$ python3 -q
>>> import numpy as np
>>> import numpy.linalg as la
>>> np.set_printoptions(precision=3, suppress=True, linewidth=140, legacy="1.25")
>>> F = np.loadtxt("m.csv", delimiter=",")
>>> F
array([[ 1.,  2.,  3.],
       [ 2.,  3.,  5.],
       [ 4.,  5.,  5.],
       [ 5.,  6.,  5.],
       [ 6.,  6.,  5.],
       [ 8.,  8.,  5.],
       [10., 11.,  7.],
       [12., 11., 10.],
       [15., 11., 11.],
       [15., 14., 12.],
       [18., 15., 12.],
       [19., 18., 12.],
       [20., 19., 12.],
       [21., 22., 12.],
       [21., 23., 15.],
       [24., 23., 15.],
       [26., 26., 16.],
       [26., 26., 17.],
       [26., 26., 19.],
       [27., 28., 21.]])
>>> Xs = F - F.mean(axis=0)
>>> evecs = la.svd(Xs)[2][:1]
>>> M2 = Xs - Xs @ evecs.T @ evecs
>>> np.cov(Xs @ evecs.T, rowvar=False)
array(175.633)
>>> print(la.norm(M2, axis=1).round(6).argmax())
8
>>> M2.std(axis=0)
array([0.739, 0.827, 1.142])
>>> round(float(la.norm(M2) / la.norm(Xs)), 3)
0.122
>>> G = np.cov(F, rowvar=False)
>>> G
array([[76.747, 74.321, 44.332],
       [74.321, 74.029, 43.271],
       [44.332, 43.271, 27.524]])
>>> round(np.corrcoef(F[:, 1], F[:, 2])[0, 1], 3)
0.959
>>> vec = np.array([1, 7, 2])
>>> rhs = F @ vec
>>> la.lstsq(F, rhs)[0]
array([1., 7., 2.])
>>> rhs
array([ 21.,  33.,  49.,  57.,  58.,  74., 101., 109., 114., 137., 147., 169., 177., 199., 212., 215., 240., 242., 246., 265.])
>>> np.round(la.pinv(F) @ F, 3) + 0
array([[1., 0., 0.],
       [0., 1., 0.],
       [0., 0., 1.]])
>>> rng = np.random.default_rng(15)
>>> rhs = rhs + 0.1 * rng.normal(size=20)
>>> rhs
array([ 20.857,  32.906,  49.039,  56.948,  58.053,  74.081, 100.856, 109.102, 113.94 , 137.209, 147.073, 168.946, 177.02 , 199.021,
       212.033, 215.139, 240.053, 242.166, 246.063, 264.982])
>>> c, *_ = la.lstsq(F, rhs)
>>> np.round(F.T @ (rhs - F @ c), 3) + 0
array([0., 0., 0.])
>>> [round(float(la.norm(la.solve(F.T @ F + lam * np.eye(3), F.T @ rhs))), 2) for lam in (0, 1, 10, 100)]
[7.34, 7.22, 6.61, 5.95]
>>> round(float(la.norm(rhs - F @ c)), 3)
0.375
>>> c.round()
array([1., 7., 2.])
>>> lab = F[:, 2] > np.median(F[:, 2])
>>> f = F[lab].mean(axis=0) - F[~lab].mean(axis=0)
>>> lab.astype(int)
array([0, 0, 0, 0, 0, 0, 0, 0, 0, 0, 0, 0, 0, 0, 1, 1, 1, 1, 1, 1])
>>> (((F - F.mean(axis=0)) @ f > 0) == lab).mean()
0.8
>>> print(((F - F.mean(axis=0)) @ f > 0).astype(int))
[0 0 0 0 0 0 0 0 0 0 1 1 1 1 1 1 1 1 1 1]
>>> W0 = np.load("test0.npy")
>>> W0
array([[0, 1, 0],
       [0, 0, 1],
       [1, 0, 0]])
>>> # keeps lengths
>>> G = W0.T @ W0
>>> la.svd(W0, compute_uv=False) ** 2
array([1., 1., 1.])
>>> np.diag(G)
array([1, 1, 1])
>>> np.trace(G), (W0 ** 2).sum()
(3, 3)
>>> K = np.array([[2, 0, 6, 4, 0, 12],
...     [0, 2, 6, 0, 4, 12],
...     [6, 0, 0, 12, 0, 0],
...     [1, 0, 3, 2, 0, 6],
...     [0, 1, 3, 0, 2, 6],
...     [3, 0, 0, 6, 0, 0]])
>>> ang = np.radians(36)
>>> Rm = np.eye(6)
>>> Rm[0, 0] = Rm[1, 1] = np.cos(ang)
>>> Rm[0, 1], Rm[1, 0] = -np.sin(ang), np.sin(ang)
>>> Rm
array([[ 0.809, -0.588,  0.   ,  0.   ,  0.   ,  0.   ],
       [ 0.588,  0.809,  0.   ,  0.   ,  0.   ,  0.   ],
       [ 0.   ,  0.   ,  1.   ,  0.   ,  0.   ,  0.   ],
       [ 0.   ,  0.   ,  0.   ,  1.   ,  0.   ,  0.   ],
       [ 0.   ,  0.   ,  0.   ,  0.   ,  1.   ,  0.   ],
       [ 0.   ,  0.   ,  0.   ,  0.   ,  0.   ,  1.   ]])
>>> M2 = K @ Rm.T
>>> M2
array([[ 1.618,  1.176,  6.   ,  4.   ,  0.   , 12.   ],
       [-1.176,  1.618,  6.   ,  0.   ,  4.   , 12.   ],
       [ 4.854,  3.527,  0.   , 12.   ,  0.   ,  0.   ],
       [ 0.809,  0.588,  3.   ,  2.   ,  0.   ,  6.   ],
       [-0.588,  0.809,  3.   ,  0.   ,  2.   ,  6.   ],
       [ 2.427,  1.763,  0.   ,  6.   ,  0.   ,  0.   ]])
>>> np.round(la.svd(K, compute_uv=False), 3) + 0, np.round(la.svd(M2, compute_uv=False), 3) + 0
(array([22.046, 15.084,  3.383,  0.   ,  0.   ,  0.   ]), array([22.046, 15.084,  3.383,  0.   ,  0.   ,  0.   ]))
>>> np.round(la.det(Rm), 3), round(float(np.trace(Rm)), 3)
(1.0, 5.618)
